$ ipython --no-banner

In [1]: import numpy as np

In [2]: np.set_printoptions(suppress=True, linewidth=140)

In [3]: data = np.load("a.npy")

In [4]: data
Out[4]: 
array([[ 1,  0,  0],
       [ 1,  1,  0],
       [-1,  0,  1]])

In [5]: vec = np.array([3, 0, 3])

In [6]: target = data @ vec

In [7]: target
Out[7]: array([3, 3, 0])

In [8]: np.round(np.linalg.solve(data, -3 * target), 1)
Out[8]: array([-9.,  0., -9.])

In [9]: np.round(np.linalg.solve(data, target), 1)
Out[9]: array([3., 0., 3.])

In [10]: np.round(np.linalg.solve(data.T, data[0]), 1)
Out[10]: array([1., 0., 0.])

In [11]: np.round(np.linalg.solve(data, data[:, 0]), 1)
Out[11]: array([1., 0., 0.])

In [12]: F = np.load("data.npy")

In [13]: F
Out[13]: 
array([[ 10, -18],
       [-18,  34]])

In [14]: round(float(np.linalg.norm(F[0] - F[1])), 1)
Out[14]: 59.1

In [15]: round(float(np.linalg.norm(F, "nuc")), 1)
Out[15]: 44.0

In [16]: round(float(np.linalg.norm(F, 1)), 1), round(np.linalg.norm(F, np.inf), 1)
Out[16]: (52.0, np.float64(52.0))

In [17]: np.linalg.norm(F, axis=1).argmax()
Out[17]: np.int64(1)

In [18]: np.round(np.linalg.norm(F[0], 1), 1), round(float(np.linalg.norm(F[0], np.inf)), 1)
Out[18]: (np.float64(28.0), 18.0)

In [19]: mat = np.load("out10.npy")

In [20]: mat
Out[20]: 
array([[0, 0],
       [0, 2]])

In [21]: rk = np.linalg.matrix_rank(mat)

In [22]: rk
Out[22]: np.int64(1)

In [23]: N = np.linalg.svd(mat)[2][rk:].T

In [24]: N[:, 0] / N[np.abs(N[:, 0]).round(6).argmax(), 0]
Out[24]: array([1., 0.])

In [25]: [int(np.linalg.matrix_rank(mat[:i])) for i in range(1, len(mat) + 1)]
Out[25]: [0, 1]

In [26]: np.allclose(mat @ N, 0)
Out[26]: True

In [27]: mat @ N
Out[27]: 
array([[0.],
       [0.]])

In [28]: [int(np.linalg.matrix_rank(np.delete(mat, i, axis=0))) for i in range(2)]
Out[28]: [1, 0]

In [29]: N.shape
Out[29]: (2, 1)

In [30]: round(float(np.linalg.det(mat.T)), 1)
Out[30]: 0.0

In [31]: mat[:, 0] @ mat[:, 1]
Out[31]: np.int64(0)

In [32]: mat @ mat.T
Out[32]: 
array([[0, 0],
       [0, 4]])

In [33]: np.round(np.linalg.norm(mat, axis=0), 1)
Out[33]: array([0., 2.])

In [34]: np.round(np.linalg.svd(mat, compute_uv=False), 1)
Out[34]: array([2., 0.])

In [35]: np.round(np.linalg.pinv(mat), 1)
Out[35]: 
array([[0. , 0. ],
       [0. , 0.5]])

In [36]: r0 = np.array([-6, 2, 9, 1, -1]) + 0.5

In [37]: J = np.eye(5) - 2 * np.outer(r0, r0) / (r0 @ r0)

In [38]: J.round(1) + 0
Out[38]: 
array([[ 0.5,  0.2,  0.8,  0.1,  0. ],
       [ 0.2,  0.9, -0.4, -0.1,  0. ],
       [ 0.8, -0.4, -0.4, -0.2,  0.1],
       [ 0.1, -0.1, -0.2,  1. ,  0. ],
       [ 0. ,  0. ,  0.1,  0. ,  1. ]])

In [39]: # equal to its transpose

In [40]: r0 = np.array([5, 9, 3, 5, 4])

In [41]: A2 = J + np.outer(r0, np.eye(5)[1])

In [42]: np.linalg.matrix_rank(np.linalg.inv(A2) - np.linalg.inv(J), tol=1e-8)
Out[42]: np.int64(1)

In [43]: A2.round(1) + 0
Out[43]: 
array([[ 0.5,  5.2,  0.8,  0.1,  0. ],
       [ 0.2,  9.9, -0.4, -0.1,  0. ],
       [ 0.8,  2.6, -0.4, -0.2,  0.1],
       [ 0.1,  4.9, -0.2,  1. ,  0. ],
       [ 0. ,  4. ,  0.1,  0. ,  1. ]])
